% python3 -q
>>> import numpy as np
>>> np.set_printoptions(precision=1, suppress=True, linewidth=100)
>>> feats = np.load("mat.npy")
>>> feats
array([[3, 3, 3],
       [3, 6, 6],
       [3, 6, 9]])
>>> rng = np.random.default_rng(763489)
>>> z = rng.permutation(3)
>>> z
array([1, 0, 2])
>>> out = feats[z][:, z]
>>> out
array([[6, 3, 6],
       [3, 3, 3],
       [6, 3, 9]])
>>> np.diag(out)
array([6, 3, 9])
>>> np.sort(np.abs(np.linalg.eigvals(out)))
array([ 0.9,  1.9, 15.1])
>>> Q, Rm = np.linalg.qr(out)
>>> Q @ Rm
array([[6., 3., 6.],
       [3., 3., 3.],
       [6., 3., 9.]])
>>> abs(Rm[0, 0]), round(np.linalg.norm(out[:, 0]), 1)
(np.float64(9.0), np.float64(9.0))
>>> np.abs(np.diag(Rm))
array([9. , 1.4, 2.1])
>>> evals, vecs = np.linalg.eigh(feats)
>>> x0 = np.array([-1, 2, 2])
>>> vecs * np.sqrt(evals) @ vecs.T
array([[1.5, 0.7, 0.5],
       [0.7, 2. , 1.2],
       [0.5, 1.2, 2.7]])
>>> (np.sign(vecs[:, -1].round(6)) == np.sign(vecs[0, -1].round(6))).astype(int)
array([1, 1, 1])
>>> np.round(x0 @ feats @ x0 / (x0 @ x0), 1), np.round(evals[0], 1), round(evals[-1], 1)
(np.float64(9.7), np.float64(0.9), np.float64(15.1))
>>> x0 = np.array([0, -1, -2])
>>> h1 = np.maximum(feats @ x0, 0)
>>> np.tanh(feats @ x0)
array([-1., -1., -1.])
>>> np.flatnonzero(h1 > 1e-9)
array([], dtype=int64)
>>> X = np.array([[-1.4, 0.0, -1.7, -0.1, -0.8, -1.7, 0.5],
...     [0.8, -0.3, 2.7, -0.1, -1.1, 0.2, 0.6],
...     [0.0, 1.8, -0.8, -0.3, -1.0, 1.1, 0.2],
...     [-1.0, 0.7, -1.2, -0.2, 2.3, -0.7, -0.4],
...     [0.5, -0.3, 0.4, -0.7, 0.3, -0.5, 0.8],
...     [-1.1, -1.4, 0.7, 2.2, -0.8, 0.3, 0.5],
...     [-0.8, 0.3, 0.2, -1.4, 0.7, 0.2, 1.0],
...     [-0.1, 0.2, -0.5, -1.1, 1.7, 0.0, 0.4]])
>>> X[:, 3] *= 10
>>> X
array([[ -1.4,   0. ,  -1.7,  -1. ,  -0.8,  -1.7,   0.5],
       [  0.8,  -0.3,   2.7,  -1. ,  -1.1,   0.2,   0.6],
       [  0. ,   1.8,  -0.8,  -3. ,  -1. ,   1.1,   0.2],
       [ -1. ,   0.7,  -1.2,  -2. ,   2.3,  -0.7,  -0.4],
       [  0.5,  -0.3,   0.4,  -7. ,   0.3,  -0.5,   0.8],
       [ -1.1,  -1.4,   0.7,  22. ,  -0.8,   0.3,   0.5],
       [ -0.8,   0.3,   0.2, -14. ,   0.7,   0.2,   1. ],
       [ -0.1,   0.2,  -0.5, -11. ,   1.7,   0. ,   0.4]])
>>> hat = X @ np.linalg.solve(X.T @ X, X.T)
>>> hat.round(1) + 0
array([[ 1. , -0.1,  0. ,  0. ,  0.1,  0. ,  0.1, -0.2],
       [-0.1,  0.9,  0. ,  0. ,  0.1,  0. ,  0.1, -0.2],
       [ 0. ,  0. ,  1. ,  0. ,  0. ,  0. ,  0. ,  0. ],
       [ 0. ,  0. ,  0. ,  1. , -0.1,  0. ,  0. ,  0.1],
       [ 0.1,  0.1,  0. , -0.1,  0.8,  0. , -0.1,  0.3],
       [ 0. ,  0. ,  0. ,  0. ,  0. ,  1. ,  0. ,  0. ],
       [ 0.1,  0.1,  0. ,  0. , -0.1,  0. ,  0.9,  0.2],
       [-0.2, -0.2,  0. ,  0.1,  0.3,  0. ,  0.2,  0.5]])
>>> np.allclose(hat @ hat, hat)
True
